$ python3 -q
>>> import numpy as np
>>> np.set_printoptions(precision=2, suppress=True, linewidth=160, floatmode="fixed")
>>> m1 = np.load("layer14.npy")
>>> m1
array([[ 4,  5,  6,  7,  8,  9, 10, 11, 12, 13, 14, 15],
       [16, 17, 18, 19, 20, 21, 22, 23, 24, 25, 26, 27],
       [28, 29, 30, 31, 32, 33, 34, 35, 36, 37, 38, 39],
       [40, 41, 42, 43, 44, 45, 46, 47, 48, 49, 50, 51],
       [52, 53, 54, 55, 56, 57, 58, 59, 60, 61, 62, 63]])
>>> # rank 2
>>> r = np.linalg.matrix_rank(m1)
>>> r
np.int64(2)
>>> null = np.linalg.svd(m1)[2][r:].T
>>> np.linalg.matrix_rank(m1.T @ m1), np.linalg.matrix_rank(m1 @ m1.T)
(np.int64(2), np.int64(2))
>>> [int(np.linalg.matrix_rank(np.delete(m1, i, axis=0))) for i in range(5)]
[2, 2, 2, 2, 2]
>>> np.linalg.cond(m1) > 100
np.True_
>>> left, s, Vh = np.linalg.svd(m1, full_matrices=False)
>>> np.round(left.T @ left, 2) + 0
array([[1.00, 0.00, 0.00, 0.00, 0.00],
       [0.00, 1.00, 0.00, 0.00, 0.00],
       [0.00, 0.00, 1.00, 0.00, 0.00],
       [0.00, 0.00, 0.00, 1.00, 0.00],
       [0.00, 0.00, 0.00, 0.00, 1.00]])
>>> np.allclose(left * s @ Vh, m1)
True
>>> np.round(s / s[0], 2) + 0
array([1.00, 0.04, 0.00, 0.00, 0.00])
>>> np.linalg.lstsq(m1[:-1].T, m1[-1])[2]
np.int32(2)
>>> feats = np.load("w.npy")
>>> feats
array([[3.00, 1.00, 0.00, 0.00, 0.00, 0.00],
       [0.00, 3.00, 1.00, 0.00, 0.00, 0.00],
       [0.00, 0.00, 3.00, 1.00, 0.00, 0.00],
       [0.00, 0.00, 0.00, 3.00, 1.00, 0.00],
       [0.00, 0.00, 0.00, 0.00, 3.00, 1.00],
       [0.00, 0.00, 0.00, 0.00, 0.00, 3.00]])
>>> # triangular
>>> def softmax(z):
...     e = np.exp(z - z.max(axis=-1, keepdims=True))
...     return e / e.sum(axis=-1, keepdims=True)
... 
>>> softmax(feats[2] + -2)
array([0.04, 0.04, 0.75, 0.10, 0.04, 0.04])
>>> np.round(softmax(10 * feats[2]), 2) + 0
array([0.00, 0.00, 1.00, 0.00, 0.00, 0.00])
>>> softmax(feats[2])
array([0.04, 0.04, 0.75, 0.10, 0.04, 0.04])
>>> softmax(feats).sum(axis=1)
array([1.00, 1.00, 1.00, 1.00, 1.00, 1.00])
>>> scores = feats @ feats.T / np.sqrt(6)
>>> softmax(scores + np.triu(np.full(scores.shape, -np.inf), 1))
array([[1.00, 0.00, 0.00, 0.00, 0.00, 0.00],
       [0.05, 0.95, 0.00, 0.00, 0.00, 0.00],
       [0.02, 0.05, 0.93, 0.00, 0.00, 0.00],
       [0.02, 0.02, 0.05, 0.92, 0.00, 0.00],
       [0.02, 0.02, 0.02, 0.05, 0.90, 0.00],
       [0.02, 0.02, 0.02, 0.02, 0.07, 0.84]])
>>> softmax(scores).round(6).argmax(axis=1)
array([0, 1, 2, 3, 4, 5])
